$ ipython --no-banner

In [1]: import numpy as np

In [2]: from numpy import linalg as LA

In [3]: np.set_printoptions(precision=3, suppress=True, linewidth=100)

In [4]: A = np.loadtxt("case8.csv", delimiter=",")

In [5]: print(A)
[[0.5   0.167 0.333]
 [0.143 0.857 0.   ]
 [0.    0.2   0.8  ]]

In [6]: print(np.allclose(A, A.T))
False

In [7]: print(np.allclose(A @ A.T, A.T @ A))
False

In [8]: F = np.load("dump.npy")

In [9]: print(F)
[[0 1 0 0]
 [0 0 1 0]
 [0 0 0 1]
 [1 0 0 0]]

In [10]: print(LA.pinv(F))
[[0. 0. 0. 1.]
 [1. 0. 0. 0.]
 [0. 1. 0. 0.]
 [0. 0. 1. 0.]]

In [11]: print(LA.svd(F, compute_uv=False))
[1. 1. 1. 1.]

In [12]: x0 = np.array([0, 3, 3, 5])

In [13]: target = F @ x0

In [14]: print(target)
[3 3 5 0]

In [15]: print(LA.solve(F, F[:, 2]))
[0. 0. 1. 0.]

In [16]: print(LA.solve(F, target + F[:, 3]))
[0. 3. 3. 6.]

In [17]: J = np.load("a.npy")

In [18]: print(J)
[[ 0  0  0]
 [ 1 -2  1]
 [-2 -5  4]
 [ 0  0  0]
 [-2 -6  3]
 [ 0  0  0]
 [-3 -3  3]
 [-1 -8  4]
 [ 1 -2  1]
 [ 0  0  0]
 [ 1 -3  0]
 [ 2 -5  1]
 [ 1 -3  0]
 [-3 -3  3]
 [ 0  0  0]
 [-2 -6  3]
 [ 0  0  0]
 [ 0  0  0]
 [-2 -5  4]
 [ 1 -2  1]]

In [19]: # rows 0 and 3 are equal

In [20]: D = LA.norm(J[:, None] - J[None], axis=-1)

In [21]: print((D + 1e9 * np.eye(20)).round(6).argmin(axis=1))
[ 3  8 18  0 15  0 13  4  1  0 12 10 10  6  0  4  0  0  2  1]

In [22]: print(np.unravel_index(D.round(6).argmax(), D.shape))
(np.int64(0), np.int64(7))

In [23]: print(LA.norm(J, axis=1))
[0.    2.449 6.708 0.    7.    0.    5.196 9.    2.449 0.    3.162 5.477 3.162 5.196 0.    7.
 0.    0.    6.708 2.449]

In [24]: arr = np.load("layer15.npy")

In [25]: print(arr)
[[ 1  0  3]
 [-2 -3  0]
 [-4 -5 -2]]

In [26]: # looks like rank 2

In [27]: r = LA.matrix_rank(arr)

In [28]: print(r)
2

In [29]: ns = LA.svd(arr)[2][r:].T

In [30]: print([int(LA.matrix_rank(arr[:i])) for i in range(1, len(arr) + 1)])
[1, 2, 2]

In [31]: print(ns.shape)
(3, 1)

In [32]: print(ns[:, 0] / ns[np.abs(ns[:, 0]).round(6).argmax(), 0])
[ 1.    -0.667 -0.333]

In [33]: print(ns @ ns.T)
[[ 0.643 -0.429 -0.214]
 [-0.429  0.286  0.143]
 [-0.214  0.143  0.071]]

In [34]: print(np.round(arr @ ns, 3) + 0)
[[0.]
 [0.]
 [0.]]

In [35]: G = arr.T @ arr

In [36]: print(np.round(LA.eigvalsh(G)[::-1], 3) + 0)
[58.98  9.02  0.  ]

In [37]: print(LA.cond(arr) > 100)
True

In [38]: data = np.load("out4.npy")

In [39]: print(data)
[[ 8  2  2 -1]
 [-8 -2  0 -1]
 [ 4  1  2  2]]

In [40]: # column 0 is much longer than the rest

In [41]: B = data / np.sqrt((data ** 2).mean(axis=1, keepdims=True))

In [42]: print(B[1])
[-1.926 -0.482  0.    -0.241]

In [43]: print(LA.matrix_rank(data - data.mean(axis=1, keepdims=True)))
3

In [44]: print(LA.norm(B, axis=1))
[2. 2. 2.]

In [45]: feats = np.load("w.npy")

In [46]: print(feats)
[[0.321 0.179 0.214 0.286]
 [0.261 0.348 0.087 0.304]
 [0.238 0.238 0.143 0.381]
 [0.    0.176 0.471 0.353]]

In [47]: # rows sum to 1

In [48]: P = np.triu(np.array([[1, 2, 2, 2], [0, 2, 0, 1], [1, 1, 0, 2], [1, 2, 2, 1]]), 1) + np.eye(4)

In [49]: B = P @ feats @ LA.inv(P)

In [50]: print(np.trace(B), np.trace(feats))
1.165 1.165

In [51]: print(P @ feats - feats @ P)
[[ 0.998  0.882  0.76   0.827]
 [ 0.    -0.346 -0.051 -0.691]
 [ 0.    -0.124  0.466 -0.294]
 [ 0.     0.     0.    -1.118]]

In [52]: M = np.tanh(np.array([[1.0, 1.3],
    ...:     [0.8, 0.5],
    ...:     [0.1, -1.2],
    ...:     [-1.2, -0.4],
    ...:     [-0.8, 0.2],
    ...:     [-1.1, -0.5],
    ...:     [1.0, -0.4],
    ...:     [0.4, 0.7],
    ...:     [0.6, -1.7],
    ...:     [-1.3, 0.6],
    ...:     [-1.6, 1.5],
    ...:     [-1.7, 0.3],
    ...:     [0.6, 0.8],
    ...:     [-0.1, 0.1],
    ...:     [-0.3, 0.5],
    ...:     [-2.1, 0.5],
    ...:     [0.1, 0.6]]) @ np.array([[-0.3, 0.8, 1.2], [-2.0, 1.9, -1.4]]))

In [53]: print(M)
[[-0.994  0.997 -0.551]
 [-0.845  0.92   0.254]
 [ 0.983 -0.976  0.947]
 [ 0.821 -0.938 -0.706]
 [-0.159 -0.254 -0.845]
 [ 0.869 -0.95  -0.551]
 [ 0.462  0.04   0.943]
 [-0.909  0.929 -0.462]
 [ 0.997 -0.992  0.996]
 [-0.67   0.1   -0.984]
 [-0.987  0.917 -0.999]
 [-0.09  -0.658 -0.986]
 [-0.945  0.964 -0.38 ]
 [-0.168  0.11  -0.254]
 [-0.721  0.611 -0.786]
 [-0.354 -0.623 -0.997]
 [-0.843  0.84  -0.617]]

In [54]: x0 = np.array([1, 2, -2])

In [55]: target = M @ x0

In [56]: print(np.round(LA.pinv(M) @ M, 3) + 0)
[[1. 0. 0.]
 [0. 1. 0.]
 [0. 0. 1.]]

In [57]: rng = np.random.default_rng(334)

In [58]: target = target + 0.05 * rng.normal(size=17)

In [59]: print(target)
[ 2.131  0.502 -2.912  0.285  0.958  0.047 -1.406  1.808 -2.948  1.508  2.848  0.56   1.792  0.533
  2.08   0.414  1.971]

In [60]: b, *_ = LA.lstsq(M, target)

In [61]: print(b)
[ 0.912  1.94  -1.956]

In [62]: E = np.loadtxt("test12.csv", delimiter=",")

In [63]: print(E)
[[-2.984  3.017 -0.998]
 [-2.991  2.997 -1.039]
 [-3.005  3.098 -1.016]
 [-3.057  3.05  -0.946]
 [-3.08   3.032 -0.979]
 [-2.971  2.953 -0.997]
 [-2.964  2.998 -0.983]
 [-3.044  3.037 -1.058]
 [-3.018  3.    -0.99 ]
 [-2.999  3.006 -1.05 ]
 [-3.032  2.975 -0.991]
 [-2.984  2.023 -2.06 ]
 [-3.022  2.025 -2.068]
 [-3.087  1.993 -2.032]
 [-2.981  2.028 -2.02 ]
 [-3.001  2.063 -2.004]
 [-2.999  2.028 -1.975]
 [-3.     1.928 -1.893]
 [-2.904  2.074 -1.942]
 [-2.927  2.071 -2.002]
 [-2.98   1.924 -1.983]
 [-3.045  2.042 -1.982]]

In [64]: t3 = np.stack([E, 3 * E, E[::-1]])

In [65]: print((t3 @ E.T).shape)
(3, 22, 22)

In [66]: print(t3.shape)
(3, 22, 3)

In [67]: Z = E[[3, 19]].astype(float)

In [68]: for _ in range(7):
    ...:     lab = LA.norm(E[:, None] - Z, axis=-1).argmin(axis=1)
    ...:     Z = np.array([E[lab == j].mean(axis=0) for j in range(2)])
    ...: 

In [69]: print(lab)
[0 0 0 0 0 0 0 0 0 0 0 1 1 1 1 1 1 1 1 1 1 1]

In [70]: print(np.bincount(lab))
[11 11]

In [71]: print(Z[1] - Z[0])
[ 0.02  -0.997 -0.992]

In [72]: O, Rm = LA.qr(E)

In [73]: print(np.round(O.T @ O, 3) + 0)
[[1. 0. 0.]
 [0. 1. 0.]
 [0. 0. 1.]]

In [74]: print(np.abs(np.diag(Rm)))
[14.089  2.315  0.401]

In [75]: print(np.round(abs(Rm[0, 0]), 3), round(float(LA.norm(E[:, 0])), 3))
14.089 14.089

In [76]: G = np.cov(E, rowvar=False)

In [77]: print(np.round(np.corrcoef(E[:, 1], E[:, 0])[0, 1], 3))
-0.22

In [78]: print(G.shape)
(3, 3)

In [79]: print(E.std(axis=0))
[0.043 0.5   0.498]

In [80]: print(np.argwhere(np.triu(np.abs(np.corrcoef(E.T)) > 0.8, 1)))
[[1 2]]

In [81]: print(np.corrcoef(E.T))
[[ 1.    -0.22  -0.216]
 [-0.22   1.     0.991]
 [-0.216  0.991  1.   ]]

In [82]: lab = E[:, 1] > np.median(E[:, 1])

In [83]: u = E[lab].mean(axis=0) - E[~lab].mean(axis=0)

In [84]: print(lab.astype(int))
[1 1 1 1 1 1 1 1 1 1 1 0 0 0 0 0 0 0 0 0 0 0]

In [85]: print(u)
[-0.02   0.997  0.992]

In [86]: print(((E - E.mean(axis=0)) @ u > 0).astype(int))
[1 1 1 1 1 1 1 1 1 1 1 0 0 0 0 0 0 0 0 0 0 0]
